$ ipython --no-banner

In [1]: import numpy as np

In [2]: from numpy import linalg as LA

In [3]: np.set_printoptions(suppress=True, linewidth=120)

In [4]: r0 = np.array([3, -2, -4, 1, 5, 0, 5, 5, -3, -2])

In [5]: g = np.array([2, 2, 1, 2, 0, 1, 2, 3])

In [6]: F = r0[:, None] + g[None, :]

In [7]: F
Out[7]: 
array([[ 5,  5,  4,  5,  3,  4,  5,  6],
       [ 0,  0, -1,  0, -2, -1,  0,  1],
       [-2, -2, -3, -2, -4, -3, -2, -1],
       [ 3,  3,  2,  3,  1,  2,  3,  4],
       [ 7,  7,  6,  7,  5,  6,  7,  8],
       [ 2,  2,  1,  2,  0,  1,  2,  3],
       [ 7,  7,  6,  7,  5,  6,  7,  8],
       [ 7,  7,  6,  7,  5,  6,  7,  8],
       [-1, -1, -2, -1, -3, -2, -1,  0],
       [ 0,  0, -1,  0, -2, -1,  0,  1]])

In [8]: # column 1 repeats column 0

In [9]: rk = LA.matrix_rank(F)

In [10]: rk
Out[10]: np.int64(2)

In [11]: null = LA.svd(F)[2][rk:].T

In [12]: LA.matrix_rank(F.T @ F), LA.matrix_rank(F @ F.T)
Out[12]: (np.int64(2), np.int64(2))

In [13]: [int(LA.matrix_rank(np.delete(F, i, axis=0))) for i in range(10)]
Out[13]: [2, 2, 2, 2, 2, 2, 2, 2, 2, 2]

In [14]: [int(LA.matrix_rank(F[:i])) for i in range(1, len(F) + 1)]
Out[14]: [1, 2, 2, 2, 2, 2, 2, 2, 2, 2]

In [15]: np.round(null @ null.T, 2)
Out[15]: 
array([[ 0.85, -0.15, -0.09, -0.15, -0.02, -0.09, -0.15, -0.21],
       [-0.15,  0.85, -0.09, -0.15, -0.02, -0.09, -0.15, -0.21],
       [-0.09, -0.09,  0.81, -0.09, -0.3 , -0.19, -0.09,  0.02],
       [-0.15, -0.15, -0.09,  0.85, -0.02, -0.09, -0.15, -0.21],
       [-0.02, -0.02, -0.3 , -0.02,  0.43, -0.3 , -0.02,  0.26],
       [-0.09, -0.09, -0.19, -0.09, -0.3 ,  0.81, -0.09,  0.02],
       [-0.15, -0.15, -0.09, -0.15, -0.02, -0.09,  0.85, -0.21],
       [-0.21, -0.21,  0.02, -0.21,  0.26,  0.02, -0.21,  0.55]])

In [16]: [int(LA.matrix_rank(F[:, :j + 1])) for j in range(8)]
Out[16]: [1, 1, 2, 2, 2, 2, 2, 2]

In [17]: LA.cond(F) > 100
Out[17]: np.True_

In [18]: Y = F[0, 0] * F[1:] - np.outer(F[1:, 0], F[0])

In [19]: Y
Out[19]: 
array([[  0,   0,  -5,   0, -10,  -5,   0,   5],
       [  0,   0,  -7,   0, -14,  -7,   0,   7],
       [  0,   0,  -2,   0,  -4,  -2,   0,   2],
       [  0,   0,   2,   0,   4,   2,   0,  -2],
       [  0,   0,  -3,   0,  -6,  -3,   0,   3],
       [  0,   0,   2,   0,   4,   2,   0,  -2],
       [  0,   0,   2,   0,   4,   2,   0,  -2],
       [  0,   0,  -6,   0, -12,  -6,   0,   6],
       [  0,   0,  -5,   0, -10,  -5,   0,   5]])

In [20]: F[:, 0] / F[0, 0]
Out[20]: array([ 1. ,  0. , -0.4,  0.6,  1.4,  0.4,  1.4,  1.4, -0.2,  0. ])

In [21]: np.flatnonzero(~Y.round(6).any(axis=1))
Out[21]: array([], dtype=int64)

In [22]: K = np.minimum.outer(np.arange(1, 7), np.arange(1, 7)) * -2

In [23]: K
Out[23]: 
array([[ -2,  -2,  -2,  -2,  -2,  -2],
       [ -2,  -4,  -4,  -4,  -4,  -4],
       [ -2,  -4,  -6,  -6,  -6,  -6],
       [ -2,  -4,  -6,  -8,  -8,  -8],
       [ -2,  -4,  -6,  -8, -10, -10],
       [ -2,  -4,  -6,  -8, -10, -12]])

In [24]: # equal to its transpose

In [25]: np.all(LA.eigvalsh(K) > 0)
Out[25]: np.False_

In [26]: np.round(LA.eigvalsh(K).min(), 2)
Out[26]: np.float64(-34.41)

In [27]: np.allclose(K, K.T)
Out[27]: True

In [28]: np.allclose(K @ K.T, K.T @ K)
Out[28]: True

In [29]: K @ K
Out[29]: 
array([[ 24,  44,  60,  72,  80,  84],
       [ 44,  84, 116, 140, 156, 164],
       [ 60, 116, 164, 200, 224, 236],
       [ 72, 140, 200, 248, 280, 296],
       [ 80, 156, 224, 280, 320, 340],
       [ 84, 164, 236, 296, 340, 364]])

In [30]: round(LA.det(K), 2)
Out[30]: np.float64(64.0)
